$ python3 -q
>>> import numpy as np
>>> from numpy import linalg as LA
>>> np.set_printoptions(precision=4, suppress=True, linewidth=120, floatmode="fixed")
>>> X = np.load("arr.npy")
>>> X
array([[-1,  0,  0,  0,  0,  0,  0,  0,  0,  0,  0],
       [ 0,  3,  0,  0,  0,  0,  0,  0,  0,  0,  0],
       [ 0,  0,  3,  0,  0,  0,  0,  0,  0,  0,  0],
       [ 0,  0,  0,  1,  0,  0,  0,  0,  0,  0,  0],
       [ 0,  0,  0,  0,  0,  0,  0,  0,  0,  0,  0],
       [ 0,  0,  0,  0,  0,  1,  0,  0,  0,  0,  0],
       [ 0,  0,  0,  0,  0,  0,  3,  0,  0,  0,  0],
       [ 0,  0,  0,  0,  0,  0,  0, -3,  0,  0,  0],
       [ 0,  0,  0,  0,  0,  0,  0,  0, -3,  0,  0],
       [ 0,  0,  0,  0,  0,  0,  0,  0,  0,  3,  0],
       [ 0,  0,  0,  0,  0,  0,  0,  0,  0,  0,  1]])
>>> (LA.matrix_power((X != 0) + (X.T != 0) + np.eye(11), 11) > 0).astype(int)
array([[1, 0, 0, 0, 0, 0, 0, 0, 0, 0, 0],
       [0, 1, 0, 0, 0, 0, 0, 0, 0, 0, 0],
       [0, 0, 1, 0, 0, 0, 0, 0, 0, 0, 0],
       [0, 0, 0, 1, 0, 0, 0, 0, 0, 0, 0],
       [0, 0, 0, 0, 1, 0, 0, 0, 0, 0, 0],
       [0, 0, 0, 0, 0, 1, 0, 0, 0, 0, 0],
       [0, 0, 0, 0, 0, 0, 1, 0, 0, 0, 0],
       [0, 0, 0, 0, 0, 0, 0, 1, 0, 0, 0],
       [0, 0, 0, 0, 0, 0, 0, 0, 1, 0, 0],
       [0, 0, 0, 0, 0, 0, 0, 0, 0, 1, 0],
       [0, 0, 0, 0, 0, 0, 0, 0, 0, 0, 1]])
>>> np.round(LA.det(X), 4)
np.float64(0.0)
>>> q, _ = LA.qr(np.array([[0.0, 0.1, 0.7],
...     [0.6, -1.4, -0.7],
...     [-0.4, 1.3, 0.3],
...     [-1.3, 0.8, 0.7]]))
>>> J = q @ q.T
>>> J
array([[ 0.9135, -0.2034, -0.1907, -0.0352],
       [-0.2034,  0.5215, -0.4487, -0.0828],
       [-0.1907, -0.4487,  0.5792, -0.0776],
       [-0.0352, -0.0828, -0.0776,  0.9857]])
>>> J @ LA.pinv(J) @ J
array([[ 0.9135, -0.2034, -0.1907, -0.0352],
       [-0.2034,  0.5215, -0.4487, -0.0828],
       [-0.1907, -0.4487,  0.5792, -0.0776],
       [-0.0352, -0.0828, -0.0776,  0.9857]])
>>> round(np.trace(LA.pinv(J) @ J), 4)
np.float64(3.0)
>>> np.allclose(J[:-1].T @ LA.lstsq(J[:-1].T, J[-1])[0], J[-1])
True
>>> LA.matrix_rank(J, rtol=0.1)
np.int64(3)
>>> LA.cond(J) > 100
np.True_
>>> np.round(LA.norm(J, 2) / LA.norm(J), 4)
np.float64(0.5774)
>>> vec = np.array([-2, 2, -5, 1])
>>> round((vec - J @ vec) @ (J @ vec), 4)
np.float64(-0.0)
>>> round(np.trace(J), 4)
np.float64(3.0)
>>> J @ vec
array([-1.3154,  3.6105, -3.4897,  1.2786])
>>> np.eye(4) - J
array([[0.0865, 0.2034, 0.1907, 0.0352],
       [0.2034, 0.4785, 0.4487, 0.0828],
       [0.1907, 0.4487, 0.4208, 0.0776],
       [0.0352, 0.0828, 0.0776, 0.0143]])
>>> round(float(LA.eigvals(J).sum().real), 4)
3.0
>>> np.round(LA.det(2 * J), 4), np.round(LA.det(J), 4)
(np.float64(-0.0), np.float64(-0.0))
>>> LA.norm(J, axis=0)
array([0.9558, 0.7222, 0.7611, 0.9928])
>>> np.round(LA.norm(J, "nuc"), 4)
np.float64(3.0)
>>> round(LA.norm(J[3], 1), 4), round(float(LA.norm(J[3], np.inf)), 4)
(np.float64(1.1813), 0.9857)
>>> F = np.loadtxt("layer3.csv", delimiter=",")
>>> F
array([[ -2.4900,   1.1054,  -9.1627,  -0.2850,   7.4261,   3.2397,  -0.4426,   3.1808,  -4.3150,   2.3008,  -7.3446],
       [  0.9999,  -1.0414,  -3.0120,   6.1620,   0.4004,  -2.3307,   1.8074,   4.3879,  -6.2875,   7.4759,  -0.7848],
       [ -5.4159,  -1.8547,   4.0978,  -2.0072,  -5.9329,   0.0625,   5.1782,  -6.3637,   7.6080,  -5.6190,   3.8085],
       [ -5.0233,  -2.0353,  -9.1996,   8.3375,   1.7265,  -1.4352,   6.9379,   4.7427,  -8.0017,   9.8655,  -4.4187],
       [  8.0774,   2.9186,   0.8754,  -2.6101,   5.3633,   0.9283,  -9.3273,   3.5894,  -3.3917,   0.3250,  -1.7163],
       [ -4.6408,   2.0357,  -8.1057,  -4.5643,   7.4792,   5.6518,  -0.7023,  -0.1715,   0.0710,  -3.1862,  -7.3975],
       [  2.9315,   1.3608,   4.8687,  -4.6629,  -0.6690,   0.6055,  -4.2227,  -2.3979,   4.2352,  -5.3000,   2.0747],
       [ -1.5720,  -1.1013,   2.4585,   0.7002,  -3.6245,  -1.3732,   2.8576,  -2.2656,   2.2659,  -0.8517,   2.4061],
       [ 12.0941,   3.5284,   0.7130,  -0.2995,   6.2476,  -0.8036, -11.7911,   7.1217,  -7.2575,   3.9880,  -1.8330],
       [ -1.2920,  -0.8207,  -8.3903,   7.1196,   3.5685,  -1.0545,   2.9680,   6.1830,  -9.2054,   9.5571,  -4.5395],
       [  2.3720,   2.7177,  -4.2562,  -3.8773,   7.3140,   3.3690,  -5.8071,   2.1553,  -2.2339,  -1.2053,  -5.2367],
       [ 11.2696,   0.7232,  12.5524,  -0.4975,  -5.1783,  -4.6034,  -7.4678,   0.1197,   1.4870,  -1.1910,   8.3730],
       [  2.6298,   1.5647,   1.3371,  -3.2732,   1.7589,   1.3257,  -4.2354,  -0.2409,   1.3549,  -2.6967,  -0.3337],
       [-14.7609,  -2.7127, -16.1432,   5.4879,   4.0587,   3.0033,  12.8878,   1.5930,  -4.4395,   5.8529,  -9.1965],
       [ -2.7097,  -0.9389,   1.1711,  -0.7237,  -2.1725,   0.0152,   2.6244,  -2.4647,   2.9870,  -2.2715,   1.3265],
       [  0.1638,   2.7135,  -6.0109,  -4.2468,   8.0090,   4.2288,  -4.5608,   1.7044,  -1.5625,  -1.5330,  -6.4301],
       [ -7.8598,   0.2436,  -2.5059,  -6.2554,   0.8828,   4.6000,   3.0894,  -6.1021,   7.3327,  -8.0752,  -2.6310],
       [  4.5440,   1.6962,  -0.1984,  -1.5109,   3.5417,   0.7857,  -5.5301,   2.1673,  -2.2396,   0.4303,  -1.4865],
       [ -8.2061,  -3.0912,  -0.8453,   2.6786,  -5.0075,  -0.6734,   9.3215,  -3.7682,   3.3542,  -0.3748,   1.7725],
       [ -7.3320,  -0.9880,   1.7300,  -4.9650,  -3.0576,   2.5663,   4.8373,  -7.4922,   9.1109,  -8.4454,   1.1124],
       [  7.5362,   1.5813,   2.7306,   0.4112,   1.4726,  -1.5656,  -6.3785,   3.4883,  -3.4831,   2.2811,   0.9713],
       [-11.3120,  -0.7144, -15.8342,   1.9768,   7.7009,   4.9071,   7.3162,   2.2392,  -4.4602,   3.7054, -10.6897],
       [  0.8781,  -1.8471,  -6.0756,  10.2559,   0.9915,  -3.3642,   3.5666,   7.3962, -10.6740,  12.5257,  -1.7891],
       [-13.1824,  -2.9603,  -3.8746,  -0.4891,  -3.7017,   2.1619,  11.6261,  -6.7340,   6.4741,  -4.1727,  -0.9214],
       [ -1.0229,  -2.5088,   8.4346,   1.4539,  -9.1214,  -3.4911,   4.4260,  -4.5590,   5.3737,  -2.3271,   7.5339],
       [ -2.3091,  -0.5526,  -7.6495,   5.0440,   3.6877,   0.1512,   2.7066,   4.6182,  -6.8147,   6.9366,  -4.4785],
       [  0.1135,  -2.9232,   9.3497,   2.7483, -10.2718,  -4.9657,   4.7062,  -3.9761,   4.6489,  -1.0294,   8.8309],
       [  0.5729,   1.6336,  -5.2736,  -1.7158,   6.1141,   2.5899,  -2.8854,   2.6907,  -3.0231,   1.0917,  -5.2732],
       [ -4.1520,   0.7074,  -4.1868,  -3.5460,   3.2801,   3.5226,   0.8867,  -1.8184,   1.9431,  -3.0571,  -3.8465],
       [ -9.6019,   0.2839, -13.1758,  -0.9676,   7.6489,   5.5457,   4.5968,   0.7257,  -2.0359,   0.5836,  -9.7508],
       [-13.0557,  -1.8531, -15.2268,   3.3029,   5.4198,   3.8035,  10.1917,   1.0084,  -3.6804,   4.1700,  -9.3064],
       [ -3.6809,  -1.4407,   2.3456,  -0.1409,  -3.8949,  -0.4401,   4.0608,  -3.7398,   4.0952,  -2.6000,   2.5567],
       [ -3.6027,  -1.0159,  -2.7083,   1.5877,  -0.4182,  -0.0451,   4.0322,  -0.2920,  -0.3650,   1.2575,  -0.8932],
       [ -5.5949,   0.2679,  -9.8635,   0.1266,   6.4616,   3.6920,   2.3254,   1.5528,  -2.9293,   1.7734,  -7.1426],
       [ -1.3508,   0.0813,  -7.2962,   3.9900,   4.1980,   0.3824,   1.3725,   4.7134,  -6.3775,   5.9674,  -4.7270],
       [ -8.1731,   0.2842,  -4.1880,  -5.6213,   2.1124,   4.9341,   3.1462,  -4.8979,   5.7823,  -6.9446,  -3.6343],
       [  3.0316,   1.2819,   3.2903,  -4.0121,   0.5862,   0.8814,  -4.4080,  -1.3663,   2.6795,  -4.0683,   0.8674],
       [ -0.7663,  -0.6761,   1.4119,   0.4383,  -1.8577,  -0.8304,   1.4390,  -0.7192,   1.2156,  -0.3814,   1.0416],
       [ -6.1839,   0.8496,  -7.4472,  -3.1476,   5.1588,   4.6409,   2.1380,  -1.2456,   1.1030,  -2.4027,  -6.0135],
       [ -7.4180,   0.1040,  -9.7221,  -1.4439,   5.8148,   4.4235,   3.3765,   0.0581,  -0.9269,  -0.3416,  -7.2761],
       [ -1.6809,   1.8889, -10.4709,  -0.4956,   9.4049,   4.0115,  -1.8126,   4.3062,  -5.5483,   2.8446,  -8.6837]])
>>> Xc = F - F.mean(axis=0)
>>> U, s, Vh = LA.svd(Xc, full_matrices=False)
>>> LA.matrix_rank(Xc)
np.int64(11)
>>> np.round((s ** 2).sum() ** 2 / (s ** 4).sum(), 4)
np.float64(2.6467)
>>> Vh[0] * np.sign(Vh[0, np.abs(Vh[0]).argmax()])
array([ 0.2824,  0.0002,  0.6025, -0.1397, -0.3412, -0.1426, -0.1749, -0.1973,  0.3064, -0.2632,  0.4103])
>>> np.searchsorted(np.cumsum(s ** 2) / (s ** 2).sum(), 0.9) + 1
np.int64(3)
>>> np.round(Xc.mean(axis=0), 4) + 0
array([0.0000, 0.0000, 0.0000, 0.0000, 0.0000, 0.0000, 0.0000, 0.0000, 0.0000, 0.0000, 0.0000])
>>> np.abs(Vh[-1])
array([0.5419, 0.1357, 0.1619, 0.4335, 0.2762, 0.2564, 0.1352, 0.1463, 0.0884, 0.3302, 0.4185])
